% python3 -q
>>> import numpy as np
>>> from numpy import linalg as LA
>>> np.set_printoptions(suppress=True, linewidth=120)
>>> rd = lambda a: np.round(a, 2) + 0
>>> m1 = np.array([[-2.0, 1.0], [0.0, -2.0]])
>>> x0 = np.array([1, -4])
>>> y = m1 @ x0
>>> print(y)
[-6.  8.]
>>> print(rd(LA.solve(m1.T, m1[0])))
[1. 0.]
>>> print(rd(LA.solve(m1, m1[:, 0])))
[1. 0.]
>>> rng = np.random.default_rng(31)
>>> A2 = m1 + rng.integers(-2, 3, (2, 1)) @ rng.integers(-2, 3, (1, 2))
>>> print(A2)
[[-2.  1.]
 [ 0. -6.]]
>>> print(A2 - m1)
[[ 0.  0.]
 [ 0. -4.]]
>>> print(rd(LA.svd(A2 - m1, compute_uv=False)))
[4. 0.]
>>> print(LA.matrix_rank(A2 - m1, tol=1e-8))
1
>>> A2 = m1 / LA.norm(m1, axis=1, keepdims=True)
>>> gram = A2 @ A2.T
>>> print((gram - 2 * np.eye(2)).round(6).argmax(axis=1))
[1 0]
>>> print(rd(LA.norm(A2, axis=1)))
[1. 1.]
>>> print(rd(gram))
[[ 1.   -0.45]
 [-0.45  1.  ]]
>>> print(rd(np.degrees(np.arccos(np.clip(gram[1, 0], -1, 1)))))
116.57
>>> print(rd(gram[1]))
[-0.45  1.  ]
>>> print(np.argwhere(np.triu(np.abs(gram) > 0.95, 1)))
[]
>>> K = np.array([[2, 1, -1], [1, 2, 2], [2, -3, 2], [-2, 0, 3], [1, 2, 3], [2, 2, 2]])
>>> K[3] = K[5]
>>> print(K)
[[ 2  1 -1]
 [ 1  2  2]
 [ 2 -3  2]
 [ 2  2  2]
 [ 1  2  3]
 [ 2  2  2]]
>>> A2 = K / LA.norm(K, axis=1, keepdims=True)
>>> gram = A2 @ A2.T
>>> print(np.argwhere(np.triu(np.abs(gram) > 0.95, 1)))
[[1 3]
 [1 4]
 [1 5]
 [3 5]]
>>> print(rd(np.degrees(np.arccos(np.clip(gram[4, 1], -1, 1)))))
11.49
>>> print((np.abs(gram) > 0.9).astype(int))
[[1 0 0 0 0 0]
 [0 1 0 1 1 1]
 [0 0 1 0 0 0]
 [0 1 0 1 1 1]
 [0 1 0 1 1 1]
 [0 1 0 1 1 1]]
>>> print(rd(gram))
[[ 1.    0.27 -0.1   0.47  0.11  0.47]
 [ 0.27  1.    0.    0.96  0.98  0.96]
 [-0.1   0.    1.    0.14  0.13  0.14]
 [ 0.47  0.96  0.14  1.    0.93  1.  ]
 [ 0.11  0.98  0.13  0.93  1.    0.93]
 [ 0.47  0.96  0.14  1.    0.93  1.  ]]
>>> A2 = np.c_[K[:, :2] @ np.array([[-4, 4], [-5, 2]]), np.array([4, 2, -4, 4, 3, 4])]
>>> print(A2)
[[-13  10   4]
 [-14   8   2]
 [  7   2  -4]
 [-18  12   4]
 [-14   8   3]
 [-18  12   4]]
>>> print(rd(LA.lstsq(K, A2[:, 0])[0]))
[-4. -5.  0.]
>>> print(rd(LA.norm(A2 - K @ LA.lstsq(K, A2)[0], axis=0)))
[0.   0.   1.14]
>>> w, vecs = LA.eig(m1)
>>> print(rd(np.sort(LA.eigvals(m1 @ m1))))
[4. 4.]
>>> print(rd(np.sort(LA.eigvals(m1.T))))
[-2. -2.]
>>> print(m1 @ vecs[:, 0] - w[0] * vecs[:, 0])
[0. 0.]
>>> x0 = np.array([-3, -1, -1])
>>> y = K @ x0
>>> print(y)
[ -6  -7  -5 -10  -8 -10]
>>> print(rd(LA.lstsq(K, y)[0]))
[-3. -1. -1.]
>>> y = y + 0.1 * rng.normal(size=6)
>>> print(rd(y))
[-5.94 -7.1  -4.92 -9.97 -7.92 -9.97]
>>> coef, *_ = LA.lstsq(K, y)
>>> print([round(float(LA.norm(LA.solve(K.T @ K + lam * np.eye(3), K.T @ y))), 2) for lam in (0, 1, 10, 100)])
[3.3, 3.12, 2.38, 0.88]
>>> print(rd(K.T @ (y - K @ coef)))
[0. 0. 0.]
